In [1]: import numpy as np

In [2]: np.set_printoptions(precision=3, suppress=True, linewidth=120)

In [3]: basis = np.sign(np.array([[1, 1, 2, 0], [1, -2, 0, 0], [2, 1, -2, 1], [0, -1, -1, -2]]))

In [4]: out = (np.tril(basis, -1) + np.eye(4)) @ (np.triu(basis, 1) + np.eye(4))

In [5]: vals = np.array([3, 0, 9, 7])

In [6]: K = np.rint(out * vals @ np.linalg.inv(out)) + 0

In [7]: print(K)
[[ 12.  -9.   0.  -6.]
 [ 12.  -9.   0.  -6.]
 [ 14. -18.   7.  -8.]
 [ -9.   9.   0.   9.]]

In [8]: rng = np.random.default_rng(6440)

In [9]: idx = rng.permutation(4)

In [10]: print(idx)
[1 3 0 2]

In [11]: out = K[idx][:, idx]

In [12]: print(np.round(np.sort(np.abs(np.linalg.eigvals(out))), 3) + 0)
[0. 3. 7. 9.]

In [13]: print(np.round(np.linalg.det(out), 3), round(np.linalg.det(K[idx]), 3))
0.0 0.0

In [14]: print(np.trace(out))
19.0

In [15]: t = np.radians(135)

In [16]: r_ = np.eye(4)

In [17]: r_[0, 0] = r_[2, 2] = np.cos(t)

In [18]: r_[0, 2], r_[2, 0] = -np.sin(t), np.sin(t)

In [19]: print(r_)
[[-0.707  0.    -0.707  0.   ]
 [ 0.     1.     0.     0.   ]
 [ 0.707  0.    -0.707  0.   ]
 [ 0.     0.     0.     1.   ]]

In [20]: out = K @ r_.T

In [21]: print(round(float(np.linalg.det(r_)), 3), np.round(np.trace(r_), 3))
1.0 0.586

In [22]: print(np.round(r_ @ r_, 3) + 0)
[[ 0.  0.  1.  0.]
 [ 0.  1.  0.  0.]
 [-1.  0.  0.  0.]
 [ 0.  0.  0.  1.]]

In [23]: print(np.flatnonzero(np.linalg.matrix_power((r_ != 0) + (r_.T != 0) + np.eye(4), 4)[2]))
[0 2]

In [24]: f = np.array([0, 3, 2, 4])

In [25]: J = np.array([np.roll(f, i) for i in range(4)])

In [26]: print(J)
[[0 3 2 4]
 [4 0 3 2]
 [2 4 0 3]
 [3 2 4 0]]

In [27]: O, evecs = np.linalg.qr(J[:, :1])[0], np.linalg.qr(J[:, 1:])[0]

In [28]: sigma = np.linalg.svd(O.T @ evecs, compute_uv=False)

In [29]: print(np.degrees(np.arccos(sigma.clip(0, 1))))
[33.518]

In [30]: print(round(np.linalg.norm(O @ O.T - evecs @ evecs.T, 2), 3))
1.0

In [31]: print(sigma)
[0.834]

In [32]: print(J.ravel(order="F"))
[0 4 2 3 3 0 4 2 2 3 0 4 4 2 3 0]

In [33]: print(J.reshape(2, -1))
[[0 3 2 4 4 0 3 2]
 [2 4 0 3 3 2 4 0]]

In [34]: blk = J.reshape(4, 2, -1)

In [35]: print(np.swapaxes(blk, 1, 2)[1])
[[4 3]
 [0 2]]

In [36]: print(blk[:, 0])
[[0 3]
 [4 0]
 [2 4]
 [3 2]]

In [37]: print(np.einsum("ihd,ihd->ih", blk, blk))
[[ 9 20]
 [16 13]
 [20  9]
 [13 16]]

In [38]: print(blk.transpose(1, 0, 2))
[[[0 3]
  [4 0]
  [2 4]
  [3 2]]

 [[2 4]
  [3 2]
  [0 3]
  [4 0]]]

In [39]: print(blk.shape)
(4, 2, 2)
